In [1]: import numpy as np

In [2]: np.set_printoptions(precision=2, suppress=True, linewidth=120, legacy="1.25")

In [3]: rng = np.random.default_rng(451796)

In [4]: J = np.array([[3, 0, -1, 2, 1, 3, 2],
   ...:     [-2, 2, -2, -1, -1, 1, -2],
   ...:     [3, -1, -2, 2, -2, -1, 3],
   ...:     [-2, 2, -3, 3, 0, -3, -2],
   ...:     [0, 0, -2, -2, 0, 3, 1]]) * (rng.random((5, 7)) < 0.3)

In [5]: print(J)
[[ 0  0  0  0  0  0  0]
 [ 0  0  0  0 -1  0  0]
 [ 0  0  0  0 -2 -1  0]
 [ 0  0  0  3  0 -3 -2]
 [ 0  0  0  0  0  0  0]]

In [6]: # row 4 repeats row 0

In [7]: print(np.linalg.matrix_rank(J, rtol=0.1))
2

In [8]: print(np.argsort(-np.linalg.norm(J, axis=0).round(6), kind="stable")[:3])
[5 3 4]

In [9]: r = np.linalg.matrix_rank(J)

In [10]: print(r)
3

In [11]: ns = np.linalg.svd(J)[2][r:].T

In [12]: print([int(np.linalg.matrix_rank(J[:i])) for i in range(1, len(J) + 1)])
[0, 1, 2, 3, 3]

In [13]: print([int(np.linalg.matrix_rank(np.delete(J, i, axis=0))) for i in range(5)])
[3, 2, 2, 2, 3]

In [14]: print(ns @ ns.T)
[[1.   0.   0.   0.   0.   0.   0.  ]
 [0.   1.   0.   0.   0.   0.   0.  ]
 [0.   0.   1.   0.   0.   0.   0.  ]
 [0.   0.   0.   0.31 0.   0.   0.46]
 [0.   0.   0.   0.   0.   0.   0.  ]
 [0.   0.   0.   0.   0.   0.   0.  ]
 [0.   0.   0.   0.46 0.   0.   0.69]]

In [15]: left, s, Vt = np.linalg.svd(J)

In [16]: V = Vt[:(s > 1e-8).sum()]

In [17]: vec = J[1] + -2 * J[3] + rng.integers(2) * np.eye(7)[2]

In [18]: print(vec)
[ 0.  0.  0. -6. -1.  6.  4.]

In [19]: print(round(float(np.linalg.norm(vec - V.T @ V @ vec)), 2))
0.0

In [20]: print(np.round(V.T @ V, 2) + 0)
[[ 0.    0.    0.    0.    0.    0.    0.  ]
 [ 0.    0.    0.    0.    0.    0.    0.  ]
 [ 0.    0.    0.    0.    0.    0.    0.  ]
 [ 0.    0.    0.    0.69  0.    0.   -0.46]
 [ 0.    0.    0.    0.    1.    0.    0.  ]
 [ 0.    0.    0.    0.    0.    1.    0.  ]
 [ 0.    0.    0.   -0.46  0.    0.    0.31]]

In [21]: print(round(float(np.linalg.norm(J) ** 2 / np.linalg.norm(J, 2) ** 2), 2))
1.24

In [22]: print(np.linalg.norm(J, axis=0))
[0.   0.   0.   3.   2.24 3.16 2.  ]

In [23]: print(round(float(np.linalg.norm(J, "nuc")), 2))
7.39

In [24]: print(np.round(np.linalg.norm(J[4], 1), 2), round(np.linalg.norm(J[4], np.inf), 2))
0.0 0.0

In [25]: print(round(np.linalg.norm(J, 1), 2), round(float(np.linalg.norm(J, np.inf)), 2))
4.0 8.0

In [26]: print(np.linalg.norm(J, axis=1))
[0.   1.   2.24 4.69 0.  ]

In [27]: print(np.linalg.matrix_rank(J))
3

In [28]: print(J.sum(axis=1))
[ 0 -1 -3 -2  0]

In [29]: print(np.unravel_index(np.abs(J).argmax(), J.shape))
(3, 3)

In [30]: print(J.sum(axis=0))
[ 0  0  0  3 -3 -4 -2]

In [31]: print(np.linalg.svd(J, compute_uv=False))
[4.75 2.32 0.33 0.   0.  ]

In [32]: print(round(np.linalg.norm(J), 2))
5.29

In [33]: print(np.diff(J, axis=0))
[[ 0  0  0  0 -1  0  0]
 [ 0  0  0  0 -1 -1  0]
 [ 0  0  0  3  2 -2 -2]
 [ 0  0  0 -3  0  3  2]]

In [34]: print(np.abs(J).max())
3

In [35]: E = np.loadtxt("block19.csv", delimiter=",")

In [36]: print(E)
[[-0.3   0.5   1.1  -1.   -0.4   0.4  -0.6 ]
 [-0.6   1.3  -0.1  -0.2   1.3  -0.3  -0.2 ]
 [ 0.7   0.3  -0.3   0.5  -1.9   0.3  -0.3 ]
 [-0.1  -1.   -0.7  -0.2   0.   -0.2   0.1 ]
 [ 0.7   1.1  -1.4   0.3  -0.8  -1.7   0.6 ]
 [-0.4  -1.1  -1.1   0.3   0.5  -0.6  -0.1 ]
 [-0.48  0.75  0.39 -0.57 -0.7   0.41 -0.62]]

In [37]: out = E / np.sqrt((E ** 2).mean(axis=1, keepdims=True))

In [38]: print(np.linalg.matrix_rank(out) == np.linalg.matrix_rank(E))
True

In [39]: print(np.linalg.matrix_rank(E - E.mean(axis=1, keepdims=True)))
6

In [40]: z = rng.permutation(7)

In [41]: print(z)
[0 6 2 3 1 4 5]

In [42]: out = E[z][:, z]

In [43]: print(out)
[[-0.3  -0.6   1.1  -1.    0.5  -0.4   0.4 ]
 [-0.48 -0.62  0.39 -0.57  0.75 -0.7   0.41]
 [ 0.7  -0.3  -0.3   0.5   0.3  -1.9   0.3 ]
 [-0.1   0.1  -0.7  -0.2  -1.    0.   -0.2 ]
 [-0.6  -0.2  -0.1  -0.2   1.3   1.3  -0.3 ]
 [ 0.7   0.6  -1.4   0.3   1.1  -0.8  -1.7 ]
 [-0.4  -0.1  -1.1   0.3  -1.1   0.5  -0.6 ]]

In [44]: print(round(np.linalg.det(out), 2), round(np.linalg.det(E[z]), 2))
-1.21 1.21

In [45]: print(np.trace(out))
-1.52

In [46]: print(np.allclose(out, E))
False

In [47]: Q, Rm = np.linalg.qr(E)

In [48]: print(np.round(Q @ Rm, 2) + 0)
[[-0.3   0.5   1.1  -1.   -0.4   0.4  -0.6 ]
 [-0.6   1.3  -0.1  -0.2   1.3  -0.3  -0.2 ]
 [ 0.7   0.3  -0.3   0.5  -1.9   0.3  -0.3 ]
 [-0.1  -1.   -0.7  -0.2   0.   -0.2   0.1 ]
 [ 0.7   1.1  -1.4   0.3  -0.8  -1.7   0.6 ]
 [-0.4  -1.1  -1.1   0.3   0.5  -0.6  -0.1 ]
 [-0.48  0.75  0.39 -0.57 -0.7   0.41 -0.62]]

In [49]: print(np.round(np.trace(Q @ Q.T), 2))
7.0

In [50]: print(np.allclose(Rm.T @ Rm, E.T @ E))
True

In [51]: print(Q.shape, Rm.shape)
(7, 7) (7, 7)

In [52]: z = rng.permutation(7)

In [53]: out = E[:, z] * rng.choice([-1, 1], 7)

In [54]: print(out)
[[ 0.5   1.    0.4   1.1  -0.3  -0.4   0.6 ]
 [ 1.3   0.2  -1.3  -0.1  -0.6   0.3   0.2 ]
 [ 0.3  -0.5   1.9  -0.3   0.7  -0.3   0.3 ]
 [-1.    0.2  -0.   -0.7  -0.1   0.2  -0.1 ]
 [ 1.1  -0.3   0.8  -1.4   0.7   1.7  -0.6 ]
 [-1.1  -0.3  -0.5  -1.1  -0.4   0.6   0.1 ]
 [ 0.75  0.57  0.7   0.39 -0.48 -0.41  0.62]]

In [55]: left, _, Vt = np.linalg.svd(E.T @ out)

In [56]: print(z)
[1 3 4 2 0 5 6]

In [57]: print(np.round(np.linalg.lstsq(E, out)[0], 2) + 0)
[[ 0.  0.  0.  0.  1.  0.  0.]
 [ 1.  0.  0.  0.  0.  0.  0.]
 [ 0.  0.  0.  1.  0.  0.  0.]
 [ 0. -1.  0.  0.  0.  0.  0.]
 [ 0.  0. -1.  0.  0.  0.  0.]
 [ 0.  0.  0.  0.  0. -1.  0.]
 [ 0.  0.  0.  0.  0.  0. -1.]]

In [58]: print(np.round(left @ Vt, 2) + 0)
[[ 0.  0.  0.  0.  1.  0.  0.]
 [ 1.  0.  0.  0.  0.  0.  0.]
 [ 0.  0.  0.  1.  0.  0.  0.]
 [ 0. -1.  0.  0.  0.  0.  0.]
 [ 0.  0. -1.  0.  0.  0.  0.]
 [ 0.  0.  0.  0.  0. -1.  0.]
 [ 0.  0.  0.  0.  0.  0. -1.]]

In [59]: W = np.array([[-1, 3, 1, 3, 1],
    ...:     [-3, -2, -2, 0, 3],
    ...:     [2, 2, -3, 2, 1],
    ...:     [1, 0, -2, 0, 1],
    ...:     [-1, 0, -3, -2, -2],
    ...:     [1, 2, 0, 1, -1],
    ...:     [-2, -2, 0, 0, -3]])

In [60]: coef = np.array([1, 3, 3, 1, 2])

In [61]: act = np.maximum(out @ W + coef, 0)

In [62]: print((act > 0).astype(int))
[[0 1 0 1 1]
 [0 1 1 1 1]
 [1 1 0 1 1]
 [1 1 1 0 1]
 [1 1 1 1 1]
 [1 1 1 0 0]
 [0 1 1 1 1]]

In [63]: print((act > 0).mean(axis=0))
[0.57 1.   0.71 0.71 0.86]

In [64]: Z = np.array([[0, -1], [-1, 1], [0, 0], [1, -2], [1, 2]])

In [65]: print(act @ Z)
[[ 8.4   6.7 ]
 [ 2.5   2.1 ]
 [-3.1  -3.8 ]
 [ 1.    1.4 ]
 [-6.6  -1.9 ]
 [-0.3  -1.4 ]
 [ 6.81  3.17]]

In [66]: print((act @ Z).round(6).argmax(axis=1))
[0 0 0 1 1 0 0]

In [67]: A = np.array([[3, 4, 5, 6, 7, 8, 9, 10],
    ...:     [11, 12, 13, 14, 15, 16, 17, 18],
    ...:     [19, 20, 21, 22, 23, 24, 25, 26],
    ...:     [27, 28, 29, 30, 31, 32, 33, 34],
    ...:     [35, 36, 37, 38, 39, 40, 41, 42],
    ...:     [43, 44, 45, 46, 47, 48, 49, 50],
    ...:     [51, 52, 53, 54, 55, 56, 57, 58]])

In [68]: out = np.array([[2, 0], [2, 0], [2, 2], [1, 1], [3, 2], [0, 2], [1, 1]])

In [69]: print(np.einsum("ik,kj->ji", J, out))
[[ 0 -3 -6  1  0]
 [ 0 -2 -6 -5  0]]

In [70]: print(np.linalg.matrix_rank(np.vstack([J, out.T])))
5

In [71]: print(np.vstack([J, out.T]).shape)
(7, 7)

In [72]: print(J @ out)
[[ 0  0]
 [-3 -2]
 [-6 -6]
 [ 1 -5]
 [ 0  0]]

In [73]: m1 = np.load("arr.npy")

In [74]: print(m1)
[[ 1 -1 -2  2  0]
 [ 0  2  0 -2  0]
 [ 2 -1  1 -2  0]
 [ 0  1 -2 -2  0]
 [-2  1 -1 -2  0]]

In [75]: # rank 4

In [76]: left, s, Vt = np.linalg.svd(m1, full_matrices=False)

In [77]: print(np.allclose(left * s @ Vt, m1))
True

In [78]: print((s > 1e-8).sum())
4

In [79]: print(np.abs(Vt[0]))
[0.26 0.48 0.1  0.83 0.  ]

In [80]: print(s / s[0])
[1.   0.7  0.55 0.28 0.  ]

In [81]: print(np.cumsum(s ** 2) / np.sum(s ** 2))
[0.54 0.8  0.96 1.   1.  ]

In [82]: print(np.abs(left[:, 0]).round(6).argmax())
4

In [83]: print(np.round(Vt @ Vt.T, 2) + 0)
[[1. 0. 0. 0. 0.]
 [0. 1. 0. 0. 0.]
 [0. 0. 1. 0. 0.]
 [0. 0. 0. 1. 0.]
 [0. 0. 0. 0. 1.]]

In [84]: print(round(float(np.sqrt((s ** 2).sum())), 2), round(np.linalg.norm(m1), 2))
6.86 6.86

In [85]: print(np.round(left.T @ m1 @ Vt.T, 2) + 0)
[[5.02 0.   0.   0.   0.  ]
 [0.   3.5  0.   0.   0.  ]
 [0.   0.   2.76 0.   0.  ]
 [0.   0.   0.   1.38 0.  ]
 [0.   0.   0.   0.   0.  ]]

In [86]: K = np.load("mat.npy")

In [87]: print(K)
[[10 10 -2]
 [ 0  0  0]
 [10 10 -2]
 [10 10 -2]]

In [88]: r = np.linalg.matrix_rank(K)

In [89]: print(r)
1

In [90]: ns = np.linalg.svd(K)[2][r:].T

In [91]: print(np.round(K @ ns, 2) + 0)
[[0. 0.]
 [0. 0.]
 [0. 0.]
 [0. 0.]]

In [92]: print(ns @ ns.T)
[[ 0.51 -0.49  0.1 ]
 [-0.49  0.51  0.1 ]
 [ 0.1   0.1   0.98]]

In [93]: print(np.linalg.matrix_rank(K.T @ K), np.linalg.matrix_rank(K @ K.T))
1 1

In [94]: print([int(np.linalg.matrix_rank(K[:i])) for i in range(1, len(K) + 1)])
[1, 1, 1, 1]

In [95]: print(np.allclose(K @ ns, 0))
True

In [96]: print([int(np.linalg.matrix_rank(np.delete(K, i, axis=0))) for i in range(4)])
[1, 1, 1, 1]

In [97]: print(K @ np.linalg.pinv(K) @ K)
[[10. 10. -2.]
 [ 0.  0.  0.]
 [10. 10. -2.]
 [10. 10. -2.]]

In [98]: print(round(np.trace(np.linalg.pinv(K) @ K), 2))
1.0

In [99]: print(np.allclose(K[:-1].T @ np.linalg.lstsq(K[:-1].T, K[-1])[0], K[-1]))
True

In [100]: F = np.loadtxt("w.csv", delimiter=",")

In [101]: print(F)
[[-0.57 -1.18  1.34 -0.54  2.28]
 [ 1.58 -0.57 -0.38  2.3   0.87]
 [-0.72 -1.82 -2.24 -0.38  0.1 ]
 [ 2.   -1.43  0.69 -1.26 -0.94]
 [ 1.29  1.38 -1.25 -1.3   1.47]]

In [102]: out = np.array([[1, 1], [3, -2], [0, 0], [-3, -1], [1, -3]])

In [103]: print(np.linalg.matrix_rank(F @ out))
2

In [104]: print(np.vstack([F, out.T]).shape)
(7, 5)

In [105]: print(np.einsum("ij->j", F))
[ 3.58 -3.62 -1.84 -1.19  3.78]

In [106]: print(out.T @ F.T)
[[-0.21 -6.17 -4.95  0.55 10.82]
 [-4.5  -2.19  3.01  8.94 -4.58]]

In [107]: print(np.einsum("ik,kj->ji", F, out))
[[-0.21 -6.17 -4.95  0.55 10.82]
 [-4.5  -2.19  3.01  8.94 -4.58]]

In [108]: z = rng.permutation(5)

In [109]: print(z)
[3 4 2 1 0]

In [110]: out = F[z][:, z]

In [111]: print(np.diag(out))
[-1.26  1.47 -2.24 -0.57 -0.57]

In [112]: print(np.allclose(out, F))
False

In [113]: print(np.poly(F))
[   1.      3.17    1.84   -5.52  -85.7  -243.  ]

In [114]: print(np.kron(np.eye(2, dtype=int), F))
[[-0.57 -1.18  1.34 -0.54  2.28 -0.   -0.    0.   -0.    0.  ]
 [ 1.58 -0.57 -0.38  2.3   0.87  0.   -0.   -0.    0.    0.  ]
 [-0.72 -1.82 -2.24 -0.38  0.1  -0.   -0.   -0.   -0.    0.  ]
 [ 2.   -1.43  0.69 -1.26 -0.94  0.   -0.    0.   -0.   -0.  ]
 [ 1.29  1.38 -1.25 -1.3   1.47  0.    0.   -0.   -0.    0.  ]
 [-0.   -0.    0.   -0.    0.   -0.57 -1.18  1.34 -0.54  2.28]
 [ 0.   -0.   -0.    0.    0.    1.58 -0.57 -0.38  2.3   0.87]
 [-0.   -0.   -0.   -0.    0.   -0.72 -1.82 -2.24 -0.38  0.1 ]
 [ 0.   -0.    0.   -0.   -0.    2.   -1.43  0.69 -1.26 -0.94]
 [ 0.    0.   -0.   -0.    0.    1.29  1.38 -1.25 -1.3   1.47]]

In [115]: print(round(np.linalg.det(2 * F), 2), round(np.linalg.det(F), 2))
7776.0 243.0

In [116]: print(round(np.linalg.eigvals(F).sum().real, 2))
-3.17

In [117]: print(np.linalg.eigvals(F))
[ 3.  +0.j   -0.2 +2.99j -0.2 -2.99j -2.88+0.83j -2.88-0.83j]

In [118]: print(np.round(np.einsum("ii->", F), 2))
-3.17

In [119]: print(round(np.linalg.det(F.T), 2))
243.0

In [120]: Q, Rm = np.linalg.qr(F)

In [121]: print(Q.shape, Rm.shape)
(5, 5) (5, 5)

In [122]: print(Q @ Rm)
[[-0.57 -1.18  1.34 -0.54  2.28]
 [ 1.58 -0.57 -0.38  2.3   0.87]
 [-0.72 -1.82 -2.24 -0.38  0.1 ]
 [ 2.   -1.43  0.69 -1.26 -0.94]
 [ 1.29  1.38 -1.25 -1.3   1.47]]

In [123]: print(Rm.round(2) + 0)
[[3. 0. 0. 0. 0.]
 [0. 3. 0. 0. 0.]
 [0. 0. 3. 0. 0.]
 [0. 0. 0. 3. 0.]
 [0. 0. 0. 0. 3.]]

In [124]: print(round(abs(Rm[0, 0]), 2), round(np.linalg.norm(F[:, 0]), 2))
3.0 3.0

In [125]: print(np.round(np.trace(Q @ Q.T), 2))
5.0

In [126]: print(np.abs(np.diag(Rm)))
[3. 3. 3. 3. 3.]

In [127]: mat = np.load("m.npy")

In [128]: print(mat)
[[3 5 5 5 3 2]
 [2 4 4 4 2 1]
 [2 4 4 4 2 1]]

In [129]: r = np.linalg.matrix_rank(A)

In [130]: print(r)
2

In [131]: ns = np.linalg.svd(A)[2][r:].T

In [132]: print([int(np.linalg.matrix_rank(np.delete(A, i, axis=0))) for i in range(7)])
[2, 2, 2, 2, 2, 2, 2]

In [133]: print([int(np.linalg.matrix_rank(A[:i])) for i in range(1, len(A) + 1)])
[1, 2, 2, 2, 2, 2, 2]

In [134]: print(np.allclose(A @ ns, 0))
True
